In [1]: import numpy as np

In [2]: from numpy import linalg as LA

In [3]: np.set_printoptions(precision=3, suppress=True, linewidth=140, floatmode="fixed")

In [4]: rnd = lambda a: np.round(a, 3) + 0

In [5]: F = np.loadtxt("case7.csv", delimiter=",")

In [6]: rnd(F)
Out[6]: 
array([[-0.146, -0.907,  0.394],
       [ 0.769, -0.355, -0.532],
       [ 0.622,  0.225,  0.750]])

In [7]: # keeps lengths

In [8]: rnd(F[:, 1] @ F[:, 2])
Out[8]: np.float64(0.0)

In [9]: rnd(LA.svd(F, compute_uv=False))
Out[9]: array([1.000, 1.000, 1.000])

In [10]: rnd(LA.norm(F, axis=0))
Out[10]: array([1.000, 1.000, 1.000])

In [11]: rng = np.random.default_rng(850782)

In [12]: lab = rng.permutation(3)

In [13]: B = F[:, lab] * rng.choice([-1, 1], 3)

In [14]: rnd(B)
Out[14]: 
array([[ 0.394, -0.146,  0.907],
       [-0.532,  0.769,  0.355],
       [ 0.750,  0.622, -0.225]])

In [15]: Uu, _, vt = LA.svd(F.T @ B)

In [16]: rnd(LA.lstsq(F, B)[0])
Out[16]: 
array([[ 0.000,  1.000,  0.000],
       [ 0.000,  0.000, -1.000],
       [ 1.000,  0.000,  0.000]])

In [17]: rnd(Uu @ vt)
Out[17]: 
array([[ 0.000,  1.000,  0.000],
       [ 0.000,  0.000, -1.000],
       [ 1.000,  0.000,  0.000]])

In [18]: B = np.array([[0, 2, 5], [-4, -2, 3], [2, 5, 3]])

In [19]: data = np.triu(B, 1)

In [20]: data
Out[20]: 
array([[0, 2, 5],
       [0, 0, 3],
       [0, 0, 0]])

In [21]: # triangular: eigenvalues sit on the diagonal

In [22]: LA.matrix_rank(data - data[0, 0] * np.eye(3))
Out[22]: np.int64(2)

In [23]: LA.norm(F, axis=1).argmax()
Out[23]: np.int64(0)

In [24]: rnd(LA.norm(F, axis=0))
Out[24]: array([1.000, 1.000, 1.000])

In [25]: Uu, sigma, vt = LA.svd(data)

In [26]: rnd(sigma)
Out[26]: array([6.085, 0.986, 0.000])

In [27]: B = Uu[:, :2] @ np.diag(sigma[:2]) @ vt[:2]

In [28]: rnd(LA.norm(data - B) / LA.norm(data))
Out[28]: np.float64(0.0)

In [29]: rnd(LA.norm(data - B, 2)), sigma[2]
Out[29]: (np.float64(0.0), np.float64(0.0))

In [30]: E = np.array([[-3, 2, -1], [3, 2, 0], [-3, -3, 3], [-1, 2, -2]])

In [31]: E[-1] = E[0] + -1 * E[1]

In [32]: E
Out[32]: 
array([[-3,  2, -1],
       [ 3,  2,  0],
       [-3, -3,  3],
       [-6,  0, -1]])

In [33]: B = E / np.sqrt((E ** 2).mean(axis=1, keepdims=True))

In [34]: LA.matrix_rank(E - E.mean(axis=1, keepdims=True))
Out[34]: np.int64(2)

In [35]: O, evecs = LA.qr(E[:, :2])[0], LA.qr(E[:, 2:])[0]

In [36]: sigma = LA.svd(O.T @ evecs, compute_uv=False)

In [37]: rnd(sigma)
Out[37]: array([0.837])

In [38]: rnd(np.degrees(np.arccos(sigma.clip(0, 1))))
Out[38]: array([33.211])

In [39]: P = E @ LA.solve(E.T @ E, E.T)

In [40]: rnd(P)
Out[40]: 
array([[ 0.667,  0.333,  0.000,  0.333],
       [ 0.333,  0.667,  0.000, -0.333],
       [ 0.000,  0.000,  1.000,  0.000],
       [ 0.333, -0.333,  0.000,  0.667]])

In [41]: rnd(P @ E[:, 2])
Out[41]: array([-1.000,  0.000,  3.000, -1.000])
